% ipython --no-banner

In [1]: import numpy as np

In [2]: from numpy import linalg as LA

In [3]: np.set_printoptions(suppress=True, linewidth=140)

In [4]: M = np.cumsum(np.array([[1, 1, 2, 2],
   ...:     [2, 1, 2, 1],
   ...:     [1, 1, 1, 3],
   ...:     [2, 0, 0, 3],
   ...:     [3, 2, 0, 1],
   ...:     [1, 0, 1, 3],
   ...:     [3, 1, 0, 1],
   ...:     [0, 2, 2, 0],
   ...:     [2, 2, 2, 0],
   ...:     [3, 0, 3, 1],
   ...:     [0, 0, 0, 0],
   ...:     [3, 0, 3, 3],
   ...:     [3, 3, 2, 1],
   ...:     [3, 1, 2, 2],
   ...:     [2, 1, 2, 3],
   ...:     [2, 1, 1, 0]]), axis=0)

In [5]: print(M)
[[ 1  1  2  2]
 [ 3  2  4  3]
 [ 4  3  5  6]
 [ 6  3  5  9]
 [ 9  5  5 10]
 [10  5  6 13]
 [13  6  6 14]
 [13  8  8 14]
 [15 10 10 14]
 [18 10 13 15]
 [18 10 13 15]
 [21 10 16 18]
 [24 13 18 19]
 [27 14 20 21]
 [29 15 22 24]
 [31 16 23 24]]

In [6]: proj = M @ LA.solve(M.T @ M, M.T)

In [7]: print(round(np.trace(proj), 2))
4.0

In [8]: print(np.round(proj @ M[:, 0], 2))
[ 1.  3.  4.  6.  9. 10. 13. 13. 15. 18. 18. 21. 24. 27. 29. 31.]

In [9]: m1 = np.load("layer7.npy")

In [10]: print(m1)
[[0 1 1 0]
 [1 1 2 2]
 [1 1 0 1]
 [1 0 1 1]]

In [11]: x = np.array([3, 3, 1, 2])

In [12]: y = m1 @ x

In [13]: print(y)
[ 4 12  8  6]

In [14]: print(np.round(LA.solve(m1, m1[:, 0]), 2))
[ 1.  0. -0. -0.]

In [15]: print(np.round(LA.solve(m1.T, m1[0]), 2))
[ 1.  0. -0.  0.]

In [16]: print(np.round(LA.solve(m1, y + m1[:, 2]), 2))
[3. 3. 2. 2.]

In [17]: print(np.round(LA.solve(m1, y), 2))
[3. 3. 1. 2.]

In [18]: r0, v = m1[0], m1[3]

In [19]: print(r0 @ v)
1

In [20]: p = (r0 @ v) / (r0 @ r0) * r0

In [21]: print((v - p) @ r0)
0.0

In [22]: print(v - p)
[ 1.  -0.5  0.5  1. ]

In [23]: print(round(LA.norm(r0 + v) ** 2 + LA.norm(r0 - v) ** 2, 2))
10.0

In [24]: print(LA.matrix_rank(np.outer(r0, v)))
1

In [25]: A = np.array([[-0.6, -3.15], [-0.12, -0.63], [0.84, 4.41], [-0.08, -0.42]])

In [26]: # rows and columns are dependent

In [27]: Y = A / LA.norm(A, axis=1, keepdims=True)

In [28]: G = Y @ Y.T

In [29]: print((np.abs(G) > 0.9).astype(int))
[[1 1 1 1]
 [1 1 1 1]
 [1 1 1 1]
 [1 1 1 1]]

In [30]: print((G - 2 * np.eye(4)).round(6).argmax(axis=1))
[1 0 0 0]

In [31]: print(np.degrees(np.arccos(np.clip(G[3, 0], -1, 1))))
0.0

In [32]: print(G.round(2))
[[ 1.  1. -1.  1.]
 [ 1.  1. -1.  1.]
 [-1. -1.  1. -1.]
 [ 1.  1. -1.  1.]]

In [33]: x = np.array([1, 2, 3, 3])

In [34]: y = M @ x

In [35]: print(y)
[ 15  28  43  54  64  77  85  95 107 122 122 143 161 178 197 204]

In [36]: print(np.round(LA.solve(M.T @ M, M.T @ y), 2))
[1. 2. 3. 3.]

In [37]: print(np.round(LA.lstsq(M, y)[0], 2))
[1. 2. 3. 3.]

In [38]: print(np.round(LA.pinv(M) @ M, 2) + 0)
[[1. 0. 0. 0.]
 [0. 1. 0. 0.]
 [0. 0. 1. 0.]
 [0. 0. 0. 1.]]

In [39]: rng = np.random.default_rng(66465)

In [40]: y = y + 0.05 * rng.normal(size=16)

In [41]: print(y.round(2))
[ 14.95  28.04  43.01  54.01  63.98  77.02  84.95  95.   107.02 121.92 122.01 143.02 161.01 178.02 197.   204.06]

In [42]: coef, *_ = LA.lstsq(M, y)

In [43]: print([round(float(LA.norm(LA.solve(M.T @ M + lam * np.eye(4), M.T @ y))), 2) for lam in (0, 1, 10, 100)])
[4.8, 4.71, 4.42, 4.25]

In [44]: print(coef.round())
[1. 2. 3. 3.]

In [45]: print(coef.round(2))
[1.   2.   3.01 3.  ]

In [46]: print(np.argsort(-LA.norm(A, axis=0).round(6), kind="stable")[:3])
[1 0]

In [47]: print(LA.matrix_rank(A, rtol=0.1))
1

In [48]: print(LA.cond(A) > 100)
True

In [49]: left, sig, VT = LA.svd(A)

In [50]: evecs = VT[:(sig > 1e-8).sum()]

In [51]: x = A[1] + -1 * A[0] + rng.integers(2) * np.eye(2)[1]

In [52]: print(x)
[0.48 3.52]

In [53]: print(np.round(evecs.T @ evecs, 2))
[[0.04 0.18]
 [0.18 0.96]]

In [54]: print(LA.matrix_rank(np.vstack([A, x])))
2

In [55]: print(np.allclose(A[:-1].T @ LA.lstsq(A[:-1].T, A[-1])[0], A[-1]))
True

In [56]: print(np.round(A @ LA.pinv(A) @ A, 2))
[[-0.6  -3.15]
 [-0.12 -0.63]
 [ 0.84  4.41]
 [-0.08 -0.42]]

In [57]: print(np.abs(np.diag(LA.qr(A)[1])) > 1e-9)
[ True False]

In [58]: X = np.loadtxt("sample7.csv", delimiter=",")

In [59]: print(X.round(2))
[[-1.34 -0.93  0.53  1.03]
 [ 0.32 -0.93  1.34 -1.11]
 [ 1.4  -0.99 -0.18  1.01]
 [ 0.38  1.14  1.37  0.82]]

In [60]: x = np.array([3, 3, 3, -8])

In [61]: y = X @ x

In [62]: print(y.round(2))
[-13.49  11.08  -7.41   2.1 ]

In [63]: print(np.round(LA.solve(X.T, X[2]), 2) + 0)
[0. 0. 1. 0.]

In [64]: print(np.round(LA.solve(X, X[:, 2]), 2) + 0)
[0. 0. 1. 0.]

In [65]: print(np.round(LA.solve(X, y), 2))
[ 3.  3.  3. -8.]

In [66]: O, r_ = LA.qr(X)

In [67]: print(O.shape, r_.shape)
(4, 4) (4, 4)

In [68]: print(np.round(np.abs(np.diag(r_)), 2))
[2. 2. 2. 2.]

In [69]: print(r_.round(2) + 0)
[[2. 0. 0. 0.]
 [0. 2. 0. 0.]
 [0. 0. 2. 0.]
 [0. 0. 0. 2.]]

In [70]: z = rng.permutation(4)

In [71]: print(z)
[3 2 1 0]

In [72]: Y = X[z][:, z]

In [73]: print(np.allclose(Y, X))
False

In [74]: print(round(np.trace(Y), 2))
-1.62

In [75]: print(np.round(np.diag(Y), 2))
[ 0.82 -0.18 -0.93 -1.34]

In [76]: print(np.round(np.sort(np.abs(LA.eigvals(Y))), 2))
[2. 2. 2. 2.]

In [77]: Y = X + rng.integers(-2, 3, (4, 2)) @ rng.integers(-2, 3, (2, 4))

In [78]: print(Y.round(2))
[[-4.34  5.07  3.53  1.03]
 [-3.68  7.07  5.34  0.89]
 [ 1.4  -0.99 -0.18  1.01]
 [ 2.38 -2.86 -0.63  2.82]]

In [79]: print(LA.matrix_rank(Y - X, tol=1e-8))
2

In [80]: print(np.round(LA.norm(Y, 2) / LA.norm(Y), 2))
0.96

In [81]: print(LA.cond(Y) > 100)
True

In [82]: feats = np.array([[3.0, -1.0, 0.0, 0.0, 0.0],
    ...:     [-1.0, 3.0, -1.0, 0.0, 0.0],
    ...:     [0.0, -1.0, 1.0, -1.0, 0.0],
    ...:     [0.0, 0.0, -1.0, 1.0, -1.0],
    ...:     [0.0, 0.0, 0.0, -1.0, 1.0]])

In [83]: Y = np.array([[0, 7, 0], [8, -4, 9], [7, -6, 1], [7, 4, 0], [-1, 5, -8]])

In [84]: print(np.einsum("ij,ij->i", feats, feats))
[10. 11.  3.  3.  2.]

In [85]: print(np.einsum("ik,kj->ij", feats, Y))
[[ -8.  25.  -9.]
 [ 17. -13.  26.]
 [ -8.  -6.  -8.]
 [  1.   5.   7.]
 [ -8.   1.  -8.]]

In [86]: Y @ feats
---------------------------------------------------------------------------
ValueError                                Traceback (most recent call last)
Cell In[86], line 1
----> 1 Y @ feats

ValueError: matmul: Input operand 1 has a mismatch in its core dimension 0, with gufunc signature (n?,k),(k,m?)->(n?,m?) (size 5 is different from 3)

In [87]: print(np.round(np.poly(feats), 2))
[  1.  -9.  26. -24.  -4.   8.]

In [88]: print(round(LA.det(feats.T), 2))
-8.0

In [89]: print(round(float(LA.eigvals(feats).sum().real), 2))
9.0

In [90]: print(round(float(LA.det(2 * feats)), 2), round(float(LA.det(feats)), 2))
-256.0 -8.0

In [91]: print(np.einsum("ii->", feats))
9.0

In [92]: vals, evecs = LA.eigh(feats)

In [93]: x = np.array([-1, -1, -1, -2, 1])

In [94]: print(x @ feats @ x)
8.0

In [95]: print(np.round(evecs * np.maximum(vals, 0) @ evecs.T, 2))
[[ 3.   -1.    0.01  0.02  0.01]
 [-1.    3.02 -0.95  0.06  0.04]
 [ 0.01 -0.95  1.16 -0.81  0.13]
 [ 0.02  0.06 -0.81  1.23 -0.85]
 [ 0.01  0.04  0.13 -0.85  1.1 ]]

In [96]: print(np.all(LA.eigvalsh(feats) > 0))
False

In [97]: print([round(float(LA.det(feats[:i, :i])), 2) + 0 for i in range(1, 6)])
[3.0, 8.0, 5.0, -3.0, -8.0]

In [98]: try:
    ...:     LA.cholesky(feats)
    ...: except LA.LinAlgError as e:
    ...:     print("failed:", e)
    ...: 
failed: Matrix is not positive definite
